$ python -q
>>> import numpy as np
>>> from numpy import linalg as LA
>>> np.set_printoptions(precision=2, suppress=True, linewidth=160)
>>> def rnd(a):
...     return np.round(a, 2) + 0
... 
>>> s = 10 * 0.9 ** np.arange(5)
>>> rng = np.random.default_rng(42)
>>> J = rng.normal(size=(14, 5)) * rng.permutation(s)
>>> rnd(J)
array([[  3.05,  -8.42,   5.47,   6.17, -17.56],
       [-13.02,   1.04,  -2.31,  -0.11,  -7.68],
       [  8.79,   6.3 ,   0.48,   7.4 ,   4.21],
       [ -8.59,   2.99,  -6.99,   5.76,  -0.45],
       [ -1.85,  -5.52,   8.91,  -1.01,  -3.85],
       [ -3.52,   4.31,   2.66,   2.71,   3.88],
       [ 21.42,  -3.29,  -3.73,  -5.34,   5.54],
       [ 11.29,  -0.92,  -6.12,  -5.41,   5.86],
       [  7.43,   4.4 ,  -4.85,   1.52,   1.05],
       [  2.19,   7.06,   1.63,   4.45,   0.61],
       [  2.89,   5.11, -10.62,  -2.1 ,  -4.23],
       [ -6.39,  -2.23,  10.9 ,  -5.68,   8.71],
       [-16.83,  -2.71,   1.19,   3.85,   6.4 ],
       [  7.93,  -2.82,  -3.37,   5.63,  -1.72]])
>>> out = np.c_[J[:, :2] @ np.array([[-1, -3], [1, -2]]), np.array([2, 1, 2, 0, 2, -2, -2, 1, 2, 1, -2, 2, 1, -1])]
>>> rnd(out)
array([[-11.47,   7.71,   2.  ],
       [ 14.06,  36.99,   1.  ],
       [ -2.49, -38.98,   2.  ],
       [ 11.58,  19.81,   0.  ],
       [ -3.67,  16.58,   2.  ],
       [  7.83,   1.94,  -2.  ],
       [-24.71, -57.67,  -2.  ],
       [-12.21, -32.02,   1.  ],
       [ -3.03, -31.1 ,   2.  ],
       [  4.87, -20.68,   1.  ],
       [  2.22, -18.9 ,  -2.  ],
       [  4.16,  23.62,   2.  ],
       [ 14.12,  55.91,   1.  ],
       [-10.76, -18.15,  -1.  ]])
>>> rnd(LA.norm(out - J @ LA.lstsq(J, out)[0], axis=0))
array([0.  , 0.  , 5.19])
>>> rnd(LA.lstsq(J, out[:, 0])[0])
array([-1.,  1.,  0.,  0.,  0.])
>>> LA.matrix_rank(out)
np.int64(3)
>>> P = J @ LA.solve(J.T @ J, J.T)
>>> rnd(LA.eigvalsh(P))
array([0., 0., 0., 0., 0., 0., 0., 0., 0., 1., 1., 1., 1., 1.])
>>> rnd(np.trace(P))
np.float64(5.0)
>>> rnd(np.diag(P))
array([0.69, 0.3 , 0.46, 0.32, 0.21, 0.14, 0.45, 0.26, 0.11, 0.32, 0.38, 0.42, 0.6 , 0.34])
>>> D = LA.norm(J[:, None] - J[None], axis=-1)
>>> np.unravel_index(D.round(6).argmax(), D.shape)
(np.int64(6), np.int64(12))
>>> (D + 1e9 * np.eye(14)).round(6).argmin(axis=1)
array([4, 3, 9, 1, 5, 9, 7, 6, 2, 5, 8, 5, 3, 8])
>>> LA.matrix_rank(D ** 2)
np.int64(7)
>>> D[5].round(6).argsort(kind="stable")[:4]
array([5, 9, 3, 2])
>>> rnd(J.sum(axis=0))
array([14.79,  5.29, -6.76, 17.84,  0.76])
>>> rnd(J.mean(axis=0))
array([ 1.06,  0.38, -0.48,  1.27,  0.05])
>>> np.unravel_index(np.abs(J).argmax(), J.shape)
(np.int64(6), np.int64(0))
>>> rnd(np.abs(J).max())
np.float64(21.42)
>>> LA.matrix_rank(J)
np.int64(5)
>>> out = np.array([[-9, -1, 5], [-5, 2, -1], [8, 5, -6], [7, -5, 6], [5, 1, -1]])
>>> LA.matrix_rank(J @ out)
np.int64(3)
>>> M = np.loadtxt("case6.csv", delimiter=",")
>>> M
array([[46.,  7.,  4.,  9.,  7.,  6.],
       [ 2., 68.,  4.,  7.,  0.,  4.],
       [ 8.,  5.,  9.,  6.,  2.,  4.],
       [ 6.,  1.,  0., 29.,  8.,  3.],
       [ 8.,  1.,  3.,  5., 47.,  7.],
       [ 3.,  1.,  5.,  1.,  3., 26.]])
>>> vec = np.array([0, -1, 2, 4, -5, 4])
>>> y = M @ vec
>>> y
array([  26.,  -16.,   43.,   87., -182.,  102.])
>>> rnd(LA.solve(M, y + M[:, 0]))
array([ 1., -1.,  2.,  4., -5.,  4.])
>>> rnd(LA.solve(M.T, M[1]))
array([0., 1., 0., 0., 0., 0.])
>>> rnd(LA.solve(M, 3 * y))
array([  0.,  -3.,   6.,  12., -15.,  12.])
>>> rnd(np.sort(np.abs(LA.eigvals(M))))
array([ 7.53, 25.07, 25.76, 38.52, 57.12, 71.01])
>>> (M + M.T) / 2
array([[46. ,  4.5,  6. ,  7.5,  7.5,  4.5],
       [ 4.5, 68. ,  4.5,  4. ,  0.5,  2.5],
       [ 6. ,  4.5,  9. ,  3. ,  2.5,  4.5],
       [ 7.5,  4. ,  3. , 29. ,  6.5,  2. ],
       [ 7.5,  0.5,  2.5,  6.5, 47. ,  5. ],
       [ 4.5,  2.5,  4.5,  2. ,  5. , 26. ]])
>>> assert M == M.T
Traceback (most recent call last):
  File "<python-input-39>", line 1, in <module>
    assert M == M.T
           ^^^^^^^^
ValueError: The truth value of an array with more than one element is ambiguous. Use a.any() or a.all()
>>> rnd(np.abs(LA.eigvals(M)).max())
np.float64(71.01)
>>> np.allclose(M @ M.T, M.T @ M)
False
>>> (M - M.T) / 2
array([[ 0. ,  2.5, -2. ,  1.5, -0.5,  1.5],
       [-2.5,  0. , -0.5,  3. , -0.5,  1.5],
       [ 2. ,  0.5,  0. ,  3. , -0.5, -0.5],
       [-1.5, -3. , -3. ,  0. ,  1.5,  1. ],
       [ 0.5,  0.5,  0.5, -1.5,  0. ,  2. ],
       [-1.5, -1.5,  0.5, -1. , -2. ,  0. ]])
>>> idx = rng.permutation(6)
>>> out = M[:, idx] * rng.choice([-1, 1], 6)
>>> out
array([[ -7.,  -6.,   7.,  -9.,  46.,   4.],
       [ -0.,  -4.,  68.,  -7.,   2.,   4.],
       [ -2.,  -4.,   5.,  -6.,   8.,   9.],
       [ -8.,  -3.,   1., -29.,   6.,   0.],
       [-47.,  -7.,   1.,  -5.,   8.,   3.],
       [ -3., -26.,   1.,  -1.,   3.,   5.]])
>>> U, _, Vt = LA.svd(M.T @ out)
>>> rnd(U @ Vt)
array([[ 0.,  0.,  0.,  0.,  1.,  0.],
       [ 0.,  0.,  1.,  0.,  0.,  0.],
       [ 0.,  0.,  0.,  0.,  0.,  1.],
       [ 0.,  0.,  0., -1.,  0.,  0.],
       [-1.,  0.,  0.,  0.,  0.,  0.],
       [ 0., -1.,  0.,  0.,  0.,  0.]])
